$ python3 -q
>>> import numpy as np
>>> np.set_printoptions(precision=3, suppress=True, linewidth=120)
>>> rnd = lambda a: np.round(a, 3) + 0
>>> K = np.load("arr.npy")
>>> K
array([[-20.75 , -26.72 ,  11.416],
       [  2.952,  14.921, -34.769],
       [ -1.429,  -6.51 ,  19.207],
       [-17.601, -22.729,   3.143],
       [  5.089,   2.187, -29.663],
       [-12.678, -50.974,  -1.445],
       [ 11.258,  -7.521,  29.575],
       [-15.816,  63.506,  -2.555],
       [-18.215,  29.416,  -9.473],
       [  7.443, -15.539,  14.228]])
>>> gram = np.cov(K, rowvar=False)
>>> rnd(np.polyfit(K[:, 1], K[:, 0], 1))
array([-0.021, -6.017])
>>> rnd(np.corrcoef(K.T))
array([[ 1.   , -0.055,  0.042],
       [-0.055,  1.   , -0.321],
       [ 0.042, -0.321,  1.   ]])
>>> rnd(np.corrcoef(K[:, 1], K[:, 0])[0, 1])
np.float64(-0.055)
>>> rnd(np.median(K, axis=0))
array([-7.054, -7.015,  0.849])
>>> z = K[:, 0] > np.median(K[:, 0])
>>> f = K[z].mean(axis=0) - K[~z].mean(axis=0)
>>> z.astype(int)
array([0, 1, 1, 0, 1, 0, 1, 0, 0, 1])
>>> print(rnd(f))
[22.075 -0.992 -0.502]
>>> ((K - K.mean(axis=0)) @ f > 0).astype(int)
array([0, 1, 1, 0, 1, 0, 1, 0, 0, 1])
>>> (((K - K.mean(axis=0)) @ f > 0) == z).mean()
np.float64(1.0)
>>> Ac = K - K.mean(axis=0)
>>> left, sv, Vt = np.linalg.svd(Ac, full_matrices=False)
>>> rnd(np.abs(Vt[-1]))
array([1.   , 0.019, 0.024])
>>> rnd((sv ** 2).sum() ** 2 / (sv ** 4).sum())
np.float64(1.895)
>>> rnd(sv ** 2 / (sv ** 2).sum())
array([0.685, 0.221, 0.093])
>>> rnd(Vt[0] * np.sign(Vt[0, np.abs(Vt[0]).argmax()]))
array([-0.025,  0.954, -0.298])
>>> vec = np.array([0, 3, 0])
>>> y = K @ vec
>>> rnd(np.linalg.lstsq(K, y)[0])
array([0., 3., 0.])
>>> rng = np.random.default_rng(45)
>>> y = y + 0.02 * rng.normal(size=10)
>>> rnd(y)
array([ -80.169,   44.751,  -19.527,  -68.17 ,    6.558, -152.917,  -22.552,  190.532,   88.23 ,  -46.608])
>>> beta, *_ = np.linalg.lstsq(K, y)
>>> print(rnd(beta))
[0. 3. 0.]
>>> m1 = np.load("run5.npy")
>>> m1
array([[  9,  -6,  18,   9,  -3,   9],
       [ -6,   4, -12,  -6,   2,  -6],
       [ 18, -12,  36,  18,  -6,  18],
       [  9,  -6,  18,   9,  -3,   9],
       [ -3,   2,  -6,  -3,   1,  -3],
       [  9,  -6,  18,   9,  -3,   9]])
>>> evals, V = np.linalg.eigh(m1)
>>> print(np.abs(V[:, -1]).round(6).argmax())
2
>>> rnd(V.T @ V)
array([[1., 0., 0., 0., 0., 0.],
       [0., 1., 0., 0., 0., 0.],
       [0., 0., 1., 0., 0., 0.],
       [0., 0., 0., 1., 0., 0.],
       [0., 0., 0., 0., 1., 0.],
       [0., 0., 0., 0., 0., 1.]])
>>> print(rnd(np.linalg.eigvalsh(m1 @ m1)))
[   0.    0.    0.    0.    0. 4624.]
>>> rnd(np.abs(V[:, -1]))
array([0.364, 0.243, 0.728, 0.364, 0.121, 0.364])
>>> z = rng.permutation(6)
>>> z
array([2, 3, 4, 1, 5, 0])
>>> B = m1[z][:, z]
>>> rnd(np.linalg.det(B)), rnd(np.linalg.det(m1[z]))
(np.float64(0.0), np.float64(0.0))
>>> rnd(np.sort(np.abs(np.linalg.eigvals(B))))
array([ 0.,  0.,  0.,  0.,  0., 68.])
>>> print(B)
[[ 36  18  -6 -12  18  18]
 [ 18   9  -3  -6   9   9]
 [ -6  -3   1   2  -3  -3]
 [-12  -6   2   4  -6  -6]
 [ 18   9  -3  -6   9   9]
 [ 18   9  -3  -6   9   9]]
>>> t3 = np.stack([m1, 3 * m1, m1[::-1]])
>>> t3.shape
(3, 6, 6)
>>> print(t3.sum(axis=0))
[[ 45 -30  90  45 -15  45]
 [-27  18 -54 -27   9 -27]
 [ 81 -54 162  81 -27  81]
 [ 54 -36 108  54 -18  54]
 [-18  12 -36 -18   6 -18]
 [ 45 -30  90  45 -15  45]]
>>> [round(float(x), 3) for x in np.linalg.svd(m1, compute_uv=False)[:3]]
[68.0, 0.0, 0.0]
>>> np.linalg.matrix_rank(m1, rtol=0.1)
np.int64(1)
>>> np.argsort(-np.linalg.norm(m1, axis=0).round(6), kind="stable")[:3]
array([2, 0, 3])
>>> B = m1 + rng.integers(-2, 3, (6, 1)) @ rng.integers(-2, 3, (1, 6))
>>> print(B)
[[  9  -6  18   9  -3   9]
 [ -6   4 -12  -6   2  -6]
 [ 22 -10  40  16  -4  22]
 [  9  -6  18   9  -3   9]
 [ -3   2  -6  -3   1  -3]
 [  9  -6  18   9  -3   9]]
>>> np.linalg.matrix_rank(B - m1, tol=1e-8)
np.int64(1)
>>> np.abs(B - m1).sum(axis=1)
array([ 0,  0, 18,  0,  0,  0])
>>> B - m1
array([[ 0,  0,  0,  0,  0,  0],
       [ 0,  0,  0,  0,  0,  0],
       [ 4,  2,  4, -2,  2,  4],
       [ 0,  0,  0,  0,  0,  0],
       [ 0,  0,  0,  0,  0,  0],
       [ 0,  0,  0,  0,  0,  0]])
>>> feats = np.array([[1, 0, 0, 0, 0],
...     [0, 0, 0, 0, 1],
...     [0, 0, 0, 1, 0],
...     [0, 0, 1, 0, 0],
...     [0, 1, 0, 0, 0]])
>>> vec = np.array([0, 3, 2, 5, 2])
>>> [p for p in range(1, 25) if np.allclose(np.linalg.matrix_power(feats, p), np.eye(5))]
[2, 4, 6, 8, 10, 12, 14, 16, 18, 20, 22, 24]
>>> rnd(np.linalg.det(feats))
np.float64(1.0)
>>> rnd(np.sort(np.abs(np.degrees(np.angle(np.linalg.eigvals(feats))))))
array([  0.,   0.,   0., 180., 180.])
>>> rnd(np.linalg.norm(vec)), rnd(np.linalg.norm(feats @ vec))
(np.float64(6.481), np.float64(6.481))
>>> print(5 - np.linalg.matrix_rank(feats - np.eye(5), tol=1e-8))
3
